In [1]: import numpy as np

In [2]: import numpy.linalg as la

In [3]: np.set_printoptions(suppress=True, linewidth=200)

In [4]: rng = np.random.default_rng(45)

In [5]: labels = rng.integers(0, 3, 8)

In [6]: E = np.array([[-2, -3, -3, 2, 2, -3, 3, -2],
   ...:     [-1, -2, -1, -3, -2, 1, -3, -1],
   ...:     [3, 0, 2, -2, 1, -1, 1, 3],
   ...:     [2, -2, 3, 2, -1, -2, 1, -1],
   ...:     [1, 0, -3, 2, 2, 1, 3, 3],
   ...:     [-1, -2, 0, -3, 1, -1, -3, 0],
   ...:     [-2, -3, -1, -3, 0, 3, 0, -3],
   ...:     [3, -1, 1, 0, -2, -3, 0, 1]]) * (labels[:, None] == labels)

In [7]: print(E)
[[-2  0 -3  0  0 -3  3 -2]
 [ 0 -2  0 -3 -2  0  0  0]
 [ 3  0  2  0  0 -1  1  3]
 [ 0 -2  0  2 -1  0  0  0]
 [ 0  0  0  2  2  0  0  0]
 [-1  0  0  0  0 -1 -3  0]
 [-2  0 -1  0  0  3  0 -3]
 [ 3  0  1  0  0 -3  0  1]]

In [8]: u = np.array([9, 2, -9])

In [9]: print(np.array([np.convolve(row, u, "same") for row in E]))
[[ -4  -9  -6  27 -27  21  15 -31]
 [-18  -4  -9 -24  23  18   0   0]
 [  6  -9   4 -18  -9   7  38  -3]
 [-18  -4  36  -5 -20   9   0   0]
 [  0   0  18  22 -14 -18   0   0]
 [ -2   9   0   0  -9 -29   3  27]
 [ -4   9  -2   9  27   6 -54  -6]
 [  6 -18   2  -9 -27  -6  36   2]]

In [10]: print(np.cross(E[5, :3], E[7, :3]))
[0 1 0]

In [11]: print(np.convolve(E[5], u))
[ -9  -2   9   0   0  -9 -29   3  27   0]

In [12]: x0 = np.array([-2, 1, 1, 0, -1, -2, -1, 1])

In [13]: y = E @ x0

In [14]: beta, lr = np.zeros(8), 1 / la.norm(E, 2) ** 2

In [15]: for i in range(60):
    ...:     beta -= lr * E.T @ (E @ beta - y)
    ...:     if i % 10 == 0: print(i, round(la.norm(E @ beta - y), 3))
    ...: 
0 7.33
10 2.207
20 1.517
30 1.125
40 0.864
50 0.686

In [16]: print(np.round(la.cond(E), 3))
55.792

In [17]: print(beta.round(3))
[-1.244  0.748 -0.337 -0.136 -0.668 -1.656 -1.323  1.288]

In [18]: B = la.inv(E)

In [19]: print(np.allclose(B, E.T))
False

In [20]: print(np.round(E @ B, 3) + 0)
[[1. 0. 0. 0. 0. 0. 0. 0.]
 [0. 1. 0. 0. 0. 0. 0. 0.]
 [0. 0. 1. 0. 0. 0. 0. 0.]
 [0. 0. 0. 1. 0. 0. 0. 0.]
 [0. 0. 0. 0. 1. 0. 0. 0.]
 [0. 0. 0. 0. 0. 1. 0. 0.]
 [0. 0. 0. 0. 0. 0. 1. 0.]
 [0. 0. 0. 0. 0. 0. 0. 1.]]

In [21]: print(np.round(la.inv(B), 3) + 0)
[[-2.  0. -3.  0.  0. -3.  3. -2.]
 [ 0. -2.  0. -3. -2.  0.  0.  0.]
 [ 3.  0.  2.  0.  0. -1.  1.  3.]
 [ 0. -2.  0.  2. -1.  0.  0.  0.]
 [ 0.  0.  0.  2.  2.  0.  0.  0.]
 [-1.  0.  0.  0.  0. -1. -3.  0.]
 [-2.  0. -1.  0.  0.  3.  0. -3.]
 [ 3.  0.  1.  0.  0. -3.  0.  1.]]

In [22]: print((np.abs(B) > 1e-9).astype(int))
[[1 0 1 0 0 1 1 1]
 [0 1 0 1 1 0 0 0]
 [1 0 1 0 0 1 1 1]
 [0 1 0 1 1 0 0 0]
 [0 1 0 1 1 0 0 0]
 [1 0 1 0 0 1 1 1]
 [1 0 1 0 0 1 1 1]
 [1 0 1 0 0 1 1 1]]

In [23]: print(np.round(la.det(E) * la.det(B), 3))
1.0

In [24]: print(la.norm(E, axis=1).argmax())
0

In [25]: print(np.round(la.norm(E) ** 2 / la.norm(E, 2) ** 2, 3))
2.304

In [26]: print(round(float(la.norm(E[2] - E[0])), 3))
9.11

In [27]: print(round(la.norm(E, 1), 3), round(la.norm(E, np.inf), 3))
11.0 13.0

In [28]: print(round(float(la.norm(E, 2)), 3))
7.988

In [29]: print(round(la.norm(E, "nuc"), 3))
28.145

In [30]: W0 = np.load("a.npy")

In [31]: print(W0)
[[0 1 0 1 1 0 0 0 0]
 [1 0 1 0 0 1 0 1 0]
 [0 1 0 0 0 0 0 0 1]
 [1 0 0 0 0 1 0 1 0]
 [1 0 0 0 0 1 0 0 1]
 [0 1 0 1 1 0 0 1 0]
 [0 0 0 0 0 0 0 0 0]
 [0 1 0 1 0 1 0 0 0]
 [0 0 1 0 1 0 0 0 0]]

In [32]: ev, V = la.eigh(W0)

In [33]: x0 = np.array([-2, -3, -1, -2, 3, 1, -3, 2, 1])

In [34]: print(np.round(la.eigvalsh(W0[1:, 1:]), 3) + 0)
[-1.894 -1.756 -1.    -0.226  0.     0.693  1.367  2.816]

In [35]: print(np.round(x0 @ W0 @ x0 / (x0 @ x0), 3), round(ev[0], 3), round(float(ev[-1]), 3))
-0.048 -2.608 3.215

In [36]: print(x0 @ W0 @ x0)
-2

In [37]: ev, V = la.eigvalsh(W0)
ValueError: too many values to unpack (expected 2)


In [38]: ev, V = la.eigh(W0)

In [39]: print(np.round(V.T @ W0 @ V, 3) + 0)
[[-2.608  0.     0.     0.     0.     0.     0.     0.     0.   ]
 [ 0.    -1.763  0.     0.     0.     0.     0.     0.     0.   ]
 [ 0.     0.    -1.047  0.     0.     0.     0.     0.     0.   ]
 [ 0.     0.     0.    -0.231  0.     0.     0.     0.     0.   ]
 [ 0.     0.     0.     0.     0.     0.     0.     0.     0.   ]
 [ 0.     0.     0.     0.     0.     0.252  0.     0.     0.   ]
 [ 0.     0.     0.     0.     0.     0.     0.807  0.     0.   ]
 [ 0.     0.     0.     0.     0.     0.     0.     1.374  0.   ]
 [ 0.     0.     0.     0.     0.     0.     0.     0.     3.215]]

In [40]: print(np.round(V.T @ V, 3) + 0)
[[1. 0. 0. 0. 0. 0. 0. 0. 0.]
 [0. 1. 0. 0. 0. 0. 0. 0. 0.]
 [0. 0. 1. 0. 0. 0. 0. 0. 0.]
 [0. 0. 0. 1. 0. 0. 0. 0. 0.]
 [0. 0. 0. 0. 1. 0. 0. 0. 0.]
 [0. 0. 0. 0. 0. 1. 0. 0. 0.]
 [0. 0. 0. 0. 0. 0. 1. 0. 0.]
 [0. 0. 0. 0. 0. 0. 0. 1. 0.]
 [0. 0. 0. 0. 0. 0. 0. 0. 1.]]

In [41]: print(np.round(np.abs(V[:, -1]), 3) + 0)
[0.35  0.439 0.184 0.382 0.304 0.476 0.    0.403 0.152]

In [42]: print(np.abs(V[:, -1]).round(6).argmax())
5
